$ python -q
>>> import numpy as np
>>> np.set_printoptions(precision=2, suppress=True, linewidth=120)
>>> tidy = lambda a: np.round(a, 2) + 0
>>> M = np.loadtxt("data.csv", delimiter=",")
>>> tidy(M)
array([[-0.56,  0.22,  0.8 ],
       [-0.74, -0.56, -0.36],
       [ 0.37, -0.79,  0.48]])
>>> vec = np.array([1, 3, 2])
>>> [p for p in range(1, 25) if np.allclose(np.linalg.matrix_power(M, p), np.eye(3))]
[]
>>> tidy(np.sort(np.abs(np.degrees(np.angle(np.linalg.eigvals(M))))))
array([  0.  , 145.16, 145.16])
>>> tidy(np.linalg.det(M))
np.float64(1.0)
>>> tidy(np.linalg.norm(vec)), tidy(np.linalg.norm(M @ vec))
(np.float64(3.74), np.float64(3.74))
>>> rng = np.random.default_rng(573093)
>>> lab = rng.permutation(3)
>>> lab
array([1, 0, 2])
>>> out = M[lab][:, lab]
>>> tidy(out)
array([[-0.56, -0.74, -0.36],
       [ 0.22, -0.56,  0.8 ],
       [-0.79,  0.37,  0.48]])
>>> tidy(np.linalg.det(out)), tidy(np.linalg.det(M[lab]))
(np.float64(1.0), np.float64(-1.0))
>>> tidy(np.sort(np.abs(np.linalg.eigvals(out))))
array([1., 1., 1.])
>>> np.allclose(out, M)
False
>>> q = out.astype(float).copy()
>>> for j in range(3):
...     q[:, j] -= q[:, :j] @ (q[:, :j].T @ q[:, j])
...     q[:, j] /= np.linalg.norm(q[:, j])
... 
>>> tidy(q)
array([[-0.56, -0.74, -0.36],
       [ 0.22, -0.56,  0.8 ],
       [-0.79,  0.37,  0.48]])
>>> W0 = np.tanh(np.array([[1.4, -1.0, -0.7, 0.3],
...     [0.4, -0.3, -0.2, 2.1],
...     [0.6, -0.4, 0.1, -0.2],
...     [-0.3, 1.4, -1.7, -1.0],
...     [1.4, 0.2, 1.4, 0.1],
...     [-0.3, 0.2, -0.3, 0.4],
...     [-0.2, 1.8, -0.3, -0.8],
...     [-1.1, 0.7, -1.4, 1.0],
...     [0.2, 0.4, -1.2, 0.4],
...     [0.8, -0.1, 1.4, 0.2]]) @ np.array([[-1.6, -1.1, 0.5, 0.3, 0.9],
...     [0.0, 0.4, 0.4, -0.5, 1.0],
...     [-0.4, -0.5, 1.6, -0.3, -0.4],
...     [-3.3, -0.4, 1.0, 0.3, -1.3]]))
>>> tidy(W0)
array([[-0.99, -0.94, -0.48,  0.84,  0.15],
       [-1.  , -0.86,  0.95,  0.74, -0.99],
       [-0.33, -0.66,  0.1 ,  0.28,  0.35],
       [ 1.  ,  0.97, -1.  , -0.52,  1.  ],
       [-1.  , -0.98,  1.  , -0.07,  0.65],
       [-0.62,  0.38, -0.15,  0.02, -0.44],
       [ 1.  ,  0.89, -0.58, -0.8 ,  0.99],
       [-0.75,  0.95, -0.91,  0.04, -0.77],
       [-0.82,  0.36, -0.85,  0.33,  0.49],
       [-0.99, -0.94,  0.99, -0.07, -0.2 ]])
>>> proj = W0 @ np.linalg.solve(W0.T @ W0, W0.T)
>>> tidy(np.trace(proj))
np.float64(5.0)
>>> np.linalg.matrix_rank(np.eye(10) - proj)
np.int64(5)
>>> tidy(proj @ W0[:, 3])
array([ 0.84,  0.74,  0.28, -0.52, -0.07,  0.02, -0.8 ,  0.04,  0.33, -0.07])
>>> tidy(np.linalg.eigvalsh(proj))
array([0., 0., 0., 0., 0., 1., 1., 1., 1., 1.])
>>> C = W0[[6, 9]].astype(float)
>>> for _ in range(6):
...     lab = np.linalg.norm(W0[:, None] - C, axis=-1).argmin(axis=1)
...     C = np.array([W0[lab == j].mean(axis=0) for j in range(2)])
... 
>>> lab
array([1, 1, 1, 0, 1, 1, 0, 0, 0, 1])
>>> tidy(C)
array([[ 0.11,  0.79, -0.83, -0.24,  0.43],
       [-0.82, -0.66,  0.4 ,  0.29, -0.08]])
>>> tidy(C[1] - C[0])
array([-0.93, -1.46,  1.24,  0.53, -0.51])
>>> np.bincount(lab)
array([4, 6])
>>> Xs = (W0 - W0.mean(axis=0)) / W0.std(axis=0)
>>> np.argwhere(np.abs(Xs) > 2)
array([], shape=(0, 2), dtype=int64)
>>> tidy(Xs.std(axis=0))
array([1., 1., 1., 1., 1.])
>>> c = np.linalg.lstsq(np.delete(Xs, 3, axis=1), Xs[:, 3])[0]
>>> np.abs(c).argmax()
np.int64(1)
>>> tidy(c)
array([-0.15, -1.16, -0.93, -0.5 ])
>>> vec = np.array([-2, -3, -2, 3, -1])
>>> target = W0 @ vec
>>> tidy(target)
array([ 8.12,  5.9 ,  2.93, -5.49,  2.07,  0.89, -6.9 ,  1.38,  2.75,  2.78])
>>> tidy(np.linalg.solve(W0.T @ W0, W0.T @ target))
array([-2., -3., -2.,  3., -1.])
>>> tidy(np.linalg.lstsq(W0, target)[0])
array([-2., -3., -2.,  3., -1.])
>>> target = target + 0.3 * rng.normal(size=10)
>>> tidy(target)
array([ 8.08,  5.96,  3.44, -5.14,  1.9 ,  0.56, -6.44,  1.36,  2.73,  2.77])
>>> c, *_ = np.linalg.lstsq(W0, target)
>>> tidy(np.linalg.norm(target - W0 @ c))
np.float64(0.69)
>>> c.round()
array([-2., -3., -2.,  3., -1.])
>>> tidy(c)
array([-1.87, -3.16, -2.14,  2.96, -0.89])
>>> left, sigma = np.linalg.svd(W0)
Traceback (most recent call last):
  File "<python-input-51>", line 1, in <module>
    left, sigma = np.linalg.svd(W0)
    ^^^^^^^^^^^
ValueError: too many values to unpack (expected 2)
>>> left, sigma, Vh = np.linalg.svd(W0, full_matrices=False)
>>> tidy(np.sqrt((sigma ** 2).sum())), tidy(np.linalg.norm(W0))
(np.float64(5.24), np.float64(5.24))
>>> tidy(left.T @ W0 @ Vh.T)
array([[4.14, 0.  , 0.  , 0.  , 0.  ],
       [0.  , 2.32, 0.  , 0.  , 0.  ],
       [0.  , 0.  , 1.87, 0.  , 0.  ],
       [0.  , 0.  , 0.  , 1.14, 0.  ],
       [0.  , 0.  , 0.  , 0.  , 0.34]])
>>> tidy(Vh @ Vh.T)
array([[1., 0., 0., 0., 0.],
       [0., 1., 0., 0., 0.],
       [0., 0., 1., 0., 0.],
       [0., 0., 0., 1., 0.],
       [0., 0., 0., 0., 1.]])
>>> (sigma > 1e-8).sum()
np.int64(5)
>>> left.shape, sigma.shape, Vh.shape
((10, 5), (5,), (5, 5))
>>> tidy(left.T @ left)
array([[1., 0., 0., 0., 0.],
       [0., 1., 0., 0., 0.],
       [0., 0., 1., 0., 0.],
       [0., 0., 0., 1., 0.],
       [0., 0., 0., 0., 1.]])
>>> tidy(np.cumsum(sigma ** 2) / np.sum(sigma ** 2))
array([0.62, 0.82, 0.95, 1.  , 1.  ])
